% python3 -q
>>> import numpy as np
>>> np.set_printoptions(precision=3, suppress=True, linewidth=160)
>>> def rnd(a):
...     return np.round(a, 3) + 0
... 
>>> M = np.loadtxt("run17.csv", delimiter=",")
>>> print(rnd(M))
[[0.333 0.333 0.333]
 [0.333 0.25  0.417]
 [0.    0.2   0.8  ]]
>>> vals, V = np.linalg.eig(M)
>>> print(rnd(np.sort(np.linalg.eigvals(np.linalg.inv(M)))))
[-16.044   1.      2.244]
>>> print(rnd(vals))
[-0.062  0.446  1.   ]
>>> print(rnd(M @ V[:, 0] - vals[0] * V[:, 0]))
[0. 0. 0.]
>>> print(rnd(np.sort(np.linalg.eigvals(M @ M))))
[0.004 0.199 1.   ]
>>> u, r1 = M[1], M[0]
>>> print(rnd(u @ u))
0.347
>>> print(rnd(u @ r1))
0.333
>>> pr = (u @ r1) / (u @ u) * u
>>> print(rnd(np.outer(u, r1)))
[[0.111 0.111 0.111]
 [0.083 0.083 0.083]
 [0.139 0.139 0.139]]
>>> print(rnd((r1 - pr) @ u))
0.0
>>> print(rnd(np.linalg.norm(u + r1) ** 2 + np.linalg.norm(u - r1) ** 2))
1.361
>>> print(rnd(r1 - pr))
[ 0.013  0.093 -0.067]
>>> print(M.sum(axis=1))
[1. 1. 1.]
>>> print(M @ np.ones(3))
[1. 1. 1.]
>>> print(rnd(np.linalg.matrix_power(M, 2)))
[[0.222 0.261 0.517]
 [0.194 0.257 0.549]
 [0.067 0.21  0.723]]
>>> print(rnd(np.linalg.matrix_power(M, 100)))
[[0.113 0.226 0.66 ]
 [0.113 0.226 0.66 ]
 [0.113 0.226 0.66 ]]
>>> pr = np.eye(3)[2]
>>> for _ in range(5):
...     pr = pr @ M
...     print(pr.round(3))
... 
[0.  0.2 0.8]
[0.067 0.21  0.723]
[0.092 0.219 0.688]
[0.104 0.223 0.673]
[0.109 0.225 0.666]
>>> B = np.linalg.invert(M)
Traceback (most recent call last):
  File "<python-input-24>", line 1, in <module>
    B = np.linalg.invert(M)
        ^^^^^^^^^^^^^^^^
AttributeError: module 'numpy.linalg' has no attribute 'invert'
>>> B = np.linalg.inv(M)
>>> print(rnd(M @ B))
[[1. 0. 0.]
 [0. 1. 0.]
 [0. 0. 1.]]
>>> print(rnd(np.linalg.cond(M)))
17.705
>>> print(np.allclose(B, M.T))
False
>>> print(rnd(np.kron(np.eye(2, dtype=int), M)))
[[0.333 0.333 0.333 0.    0.    0.   ]
 [0.333 0.25  0.417 0.    0.    0.   ]
 [0.    0.2   0.8   0.    0.    0.   ]
 [0.    0.    0.    0.333 0.333 0.333]
 [0.    0.    0.    0.333 0.25  0.417]
 [0.    0.    0.    0.    0.2   0.8  ]]
>>> print(rnd(np.linalg.det(M.T)))
-0.028
>>> print(rnd(np.linalg.det(M[::-1])))
0.028
>>> print(rnd(np.linalg.eigvals(M)))
[-0.062  0.446  1.   ]
>>> print(rnd(np.einsum("ii->", M)))
1.383
>>> print(rnd(np.linalg.det(2 * M)), rnd(np.linalg.det(M)))
-0.222 -0.028
>>> m1 = np.load("a.npy")
>>> print(m1)
[[1 0 0 0 0 0]
 [0 0 0 0 0 0]
 [0 0 1 0 0 0]
 [0 2 0 1 0 0]
 [2 2 0 2 1 0]
 [2 0 1 2 1 2]]
>>> print(m1 @ m1)
[[1 0 0 0 0 0]
 [0 0 0 0 0 0]
 [0 0 1 0 0 0]
 [0 2 0 1 0 0]
 [4 6 0 4 1 0]
 [8 6 3 8 3 4]]
>>> print([int(np.linalg.matrix_rank(np.linalg.matrix_power(m1, p))) for p in range(1, 7)])
[5, 5, 5, 5, 5, 5]
>>> print(np.argsort(-np.linalg.norm(m1, axis=0).round(6), kind="stable")[:3])
[0 3 1]
>>> print(rnd(np.linalg.norm(m1, 2) / np.linalg.norm(m1)))
0.849
>>> data = np.load("w.npy")
>>> print(data)
[[ -4.576  -3.07   -5.314   1.537 -28.701]
 [ 15.501  -0.164 -15.04   -0.549   8.098]
 [-12.835   3.324  25.548  -0.161 -33.093]
 [  0.492  -0.298 -18.642  -0.248  10.117]
 [ -0.621   1.667   9.996  -0.001  11.559]
 [  2.186   1.225  -0.355  -1.017 -10.46 ]
 [ -6.512  -1.995  -8.806   0.365  -5.256]
 [ -6.073  -0.75   25.227  -1.417  17.656]
 [  2.387   3.735  -0.939   1.199  40.238]
 [ -5.971  -2.652   9.723   1.559  12.007]
 [  0.492  -1.092  -3.495  -1.022 -31.823]
 [  2.161   2.544  -0.519   0.785 -10.91 ]
 [ -1.62    0.049  -4.427   1.819  21.009]
 [ -3.07   -0.169 -15.341   2.091   0.755]
 [ -1.47    1.075  -1.53   -0.153  -7.246]
 [  6.105   3.523  -9.808  -0.925  27.186]]
>>> z = data[:, 0] > np.median(data[:, 0])
>>> u = data[z].mean(axis=0) - data[~z].mean(axis=0)
>>> print(rnd(u))
[ 8.854  1.916 -7.985 -0.927  8.359]
>>> print(z.astype(int))
[0 1 0 1 1 1 0 0 1 0 1 1 0 0 0 1]
>>> B = np.array([[0, 1, 0], [0, 0, 3], [0, 0, 1], [2, 2, 1], [1, 3, 2]])
>>> print(np.linalg.matrix_rank(np.vstack([data, B.T])))
5
>>> print(rnd(np.einsum("ij->j", data)))
[-13.424   6.952 -13.722   3.862  21.136]
>>> B @ data
Traceback (most recent call last):
  File "<python-input-50>", line 1, in <module>
    B @ data
    ~~^~~~~~
ValueError: matmul: Input operand 1 has a mismatch in its core dimension 0, with gufunc signature (n?,k),(k,m?)->(n?,m?) (size 16 is different from 3)
>>> Xs = data - data.mean(axis=0)
>>> V = np.linalg.svd(Xs)[2][:2]
>>> B = Xs - Xs @ V.T @ V
>>> print(rnd(B.std(axis=0)))
[4.201 1.957 1.263 1.073 0.388]
>>> print(rnd(np.diag(V.T @ V)))
[0.092 0.002 0.914 0.    0.992]
>>> print(rnd((Xs @ V.T).std(axis=0)))
[20.837 12.836]
>>> vec = np.array([4, 5, 0, 0, 5])
>>> print(data @ np.eye(5)[0])
[ -4.576  15.501 -12.835   0.492  -0.621   2.186  -6.512  -6.073   2.387  -5.971   0.492   2.161  -1.62   -3.07   -1.47    6.105]
>>> print(np.linalg.norm(data @ vec) <= np.linalg.norm(data, 2) * np.linalg.norm(vec) + 1e-9)
True
>>> P = data @ np.linalg.solve(data.T @ data, data.T)
>>> print(np.linalg.matrix_rank(np.eye(16) - P))
11
>>> rng = np.random.default_rng(528)
>>> K = np.eye(3, dtype=int)[rng.permutation(3)]
>>> print(K)
[[0 0 1]
 [0 1 0]
 [1 0 0]]
>>> # equal to its transpose
>>> vals, V = np.linalg.eig(K)
>>> print(vals)
[ 1. -1.  1.]
>>> print(rnd(np.abs(np.linalg.eigvals(M)).max()))
1.0
>>> assert M == M.T
Traceback (most recent call last):
  File "<python-input-69>", line 1, in <module>
    assert M == M.T
           ^^^^^^^^
ValueError: The truth value of an array with more than one element is ambiguous. Use a.any() or a.all()
>>> print(rnd(np.sort(np.abs(np.linalg.eigvals(M)))))
[0.062 0.446 1.   ]
>>> print(rnd((M - M.T) / 2))
[[ 0.     0.     0.167]
 [ 0.     0.     0.108]
 [-0.167 -0.108  0.   ]]
>>> print(rnd(M @ M))
[[0.222 0.261 0.517]
 [0.194 0.257 0.549]
 [0.067 0.21  0.723]]
>>> print(rnd(np.linalg.det(M)))
-0.028
>>> print(rnd((M + M.T) / 2))
[[0.333 0.333 0.167]
 [0.333 0.25  0.308]
 [0.167 0.308 0.8  ]]
>>> M.inv()
Traceback (most recent call last):
  File "<python-input-75>", line 1, in <module>
    M.inv()
    ^^^^^
AttributeError: 'numpy.ndarray' object has no attribute 'inv'
>>> feats = np.load("block6.npy")
>>> print(feats)
[[ 0 -1  5 -2]
 [-1 -2  4 -3]
 [ 3  2  8  1]]
>>> print(np.argsort(-np.linalg.norm(feats, axis=0).round(6), kind="stable")[:3])
[2 3 0]
>>> print(np.linalg.cond(feats) > 100)
True
>>> print(rnd(np.linalg.norm(feats, 2) / np.linalg.norm(feats)))
0.896
>>> E = np.loadtxt("case18.csv", delimiter=",")
>>> print(rnd(E))
[[ 60.321 -15.819   4.067  53.538]
 [ 46.785 -10.737  -0.211  42.718]
 [ 32.298  -5.55   -4.091  30.759]
 [ 26.624  -3.625  -5.325  25.926]
 [ 13.922   0.303  -7.107  14.632]
 [ 10.611   1.179  -7.207  11.522]
 [  3.689   2.529  -6.307   4.581]
 [  3.605   2.538  -6.279   4.491]
 [  2.96    2.593  -6.041   3.79 ]
 [  2.442   2.62   -5.814   3.216]
 [  2.422   2.621  -5.804   3.193]
 [  2.176   2.626  -5.68    2.916]
 [ -0.466   1.048  -1.334  -0.615]
 [ -0.298   0.564  -0.648  -0.44 ]
 [  0.085  -0.138   0.133   0.146]
 [  0.369  -0.57    0.469   0.709]
 [  0.731  -1.097   0.656   1.686]
 [  1.025  -1.653   0.177   3.53 ]
 [  0.693  -1.755  -1.496   5.694]
 [ -6.059   1.649 -13.935  11.564]
 [ -9.283   3.419 -18.745  12.654]
 [-13.236   5.606 -24.325  13.557]
 [-13.926   5.988 -25.273  13.68 ]
 [-16.901   7.639 -29.29   14.12 ]
 [-20.579   9.683 -34.13   14.497]
 [-28.894  14.303 -44.683  14.865]
 [-33.752  17.    -50.665  14.852]
 [-43.976  22.667 -62.933  14.436]
 [-46.345  23.978 -65.724  14.28 ]]
>>> u, r1 = E[6], E[20]
>>> print(rnd(u @ r1))
150.597
>>> pr = (u @ r1) / (u @ u) * u
>>> print(rnd(np.linalg.norm(u + r1) ** 2 + np.linalg.norm(u - r1) ** 2))
1380.279
>>> print(rnd(np.linalg.norm(E) ** 2 / np.linalg.norm(E, 2) ** 2))
1.486
>>> print(rnd(np.linalg.norm(E, "nuc")))
301.886
>>> print(rnd(E[17] @ E[20]))
26.197
>>> print(np.linalg.norm(E, axis=1).argmax())
28
>>> print(rnd(np.linalg.norm(E[17], 1)), rnd(np.linalg.norm(E[17], np.inf)))
6.385 3.53
>>> print(rnd(E @ np.linalg.pinv(E) @ E))
[[ 60.321 -15.819   4.067  53.538]
 [ 46.785 -10.737  -0.211  42.718]
 [ 32.298  -5.55   -4.091  30.759]
 [ 26.624  -3.625  -5.325  25.926]
 [ 13.922   0.303  -7.107  14.632]
 [ 10.611   1.179  -7.207  11.522]
 [  3.689   2.529  -6.307   4.581]
 [  3.605   2.538  -6.279   4.491]
 [  2.96    2.593  -6.041   3.79 ]
 [  2.442   2.62   -5.814   3.216]
 [  2.422   2.621  -5.804   3.193]
 [  2.176   2.626  -5.68    2.916]
 [ -0.466   1.048  -1.334  -0.615]
 [ -0.298   0.564  -0.648  -0.44 ]
 [  0.085  -0.138   0.133   0.146]
 [  0.369  -0.57    0.469   0.709]
 [  0.731  -1.097   0.656   1.686]
 [  1.025  -1.653   0.177   3.53 ]
 [  0.693  -1.755  -1.496   5.694]
 [ -6.059   1.649 -13.935  11.564]
 [ -9.283   3.419 -18.745  12.654]
 [-13.236   5.606 -24.325  13.557]
 [-13.926   5.988 -25.273  13.68 ]
 [-16.901   7.639 -29.29   14.12 ]
 [-20.579   9.683 -34.13   14.497]
 [-28.894  14.303 -44.683  14.865]
 [-33.752  17.    -50.665  14.852]
 [-43.976  22.667 -62.933  14.436]
 [-46.345  23.978 -65.724  14.28 ]]
>>> print(np.argsort(-np.linalg.norm(E, axis=0).round(6), kind="stable")[:3])
[2 0 3]
>>> print(np.linalg.cond(E) > 100)
True
>>> print(rnd(np.linalg.norm(E, 2) / np.linalg.norm(E)))
0.82
>>> B = E / np.linalg.norm(E, axis=1, keepdims=True)
>>> cov = B @ B.T
>>> print((cov - 2 * np.eye(29)).round(6).argmax(axis=1))
[ 1  0  3  2  5  4  7  6  9 10  9 10 13 12 15 14 15 16 17 20 21 22 21 24 23 26 25 28 27]
>>> print(rnd(np.degrees(np.arccos(np.clip(cov[6, 27], -1, 1)))))
60.663
>>> mat = np.array([[0, 4, 1, 2], [5, 2, 2, 5], [2, 0, 1, 0], [5, 0, 5, 2], [5, 1, 5, 3]])
>>> mat[4] = mat[0]
>>> print(mat)
[[0 4 1 2]
 [5 2 2 5]
 [2 0 1 0]
 [5 0 5 2]
 [0 4 1 2]]
>>> vec = np.array([7, 2, 1, 1])
>>> y = mat @ vec
>>> print(rnd(np.linalg.solve(mat.T @ mat, mat.T @ y)))
[7. 2. 1. 1.]
>>> y = y + 0.3 * rng.normal(size=5)
>>> print(rnd(y))
[10.95  45.681 14.791 41.607 10.413]
>>> coef, *_ = np.linalg.lstsq(mat, y)
>>> print([round(float(np.linalg.norm(np.linalg.solve(mat.T @ mat + lam * np.eye(4), mat.T @ y))), 2) for lam in (0, 1, 10, 100)])
[7.3, 6.36, 5.66, 3.24]
>>> print(rnd(np.linalg.norm(y - mat @ coef)))
0.38
>>> print(coef.round())
[7. 2. 1. 1.]
>>> print(rnd(mat.T @ (y - mat @ coef)))
[0. 0. 0. 0.]
>>> cov = np.cov(data, rowvar=False)
>>> print(rnd(np.polyfit(data[:, 0], data[:, 3], 1)))
[-0.044  0.204]
>>> print(np.argsort(-data.std(axis=0).round(6), kind="stable"))
[4 2 0 1 3]
>>> P = mat @ np.linalg.solve(mat.T @ mat, mat.T)
>>> print(np.allclose(P @ P, P))
True
>>> print(rnd((np.eye(5) - P) @ mat))
[[0. 0. 0. 0.]
 [0. 0. 0. 0.]
 [0. 0. 0. 0.]
 [0. 0. 0. 0.]
 [0. 0. 0. 0.]]
>>> B = np.array([[0, -3, 0], [1, 2, -1]])
>>> basis = np.kron(B, mat)
>>> print(rnd(np.linalg.norm(basis, 2)), rnd(np.linalg.norm(B, 2) * np.linalg.norm(mat, 2)))
39.869 39.869
>>> F = np.load("dump.npy")
>>> print(F)
[[1.  0.2]
 [0.2 1. ]]
>>> vals, V = np.linalg.eigh(F)
>>> vec = np.array([4, 2])
>>> print(rnd(vec @ F @ vec))
23.2
>>> print(rnd(V * np.abs(vals) @ V.T))
[[1.  0.2]
 [0.2 1. ]]
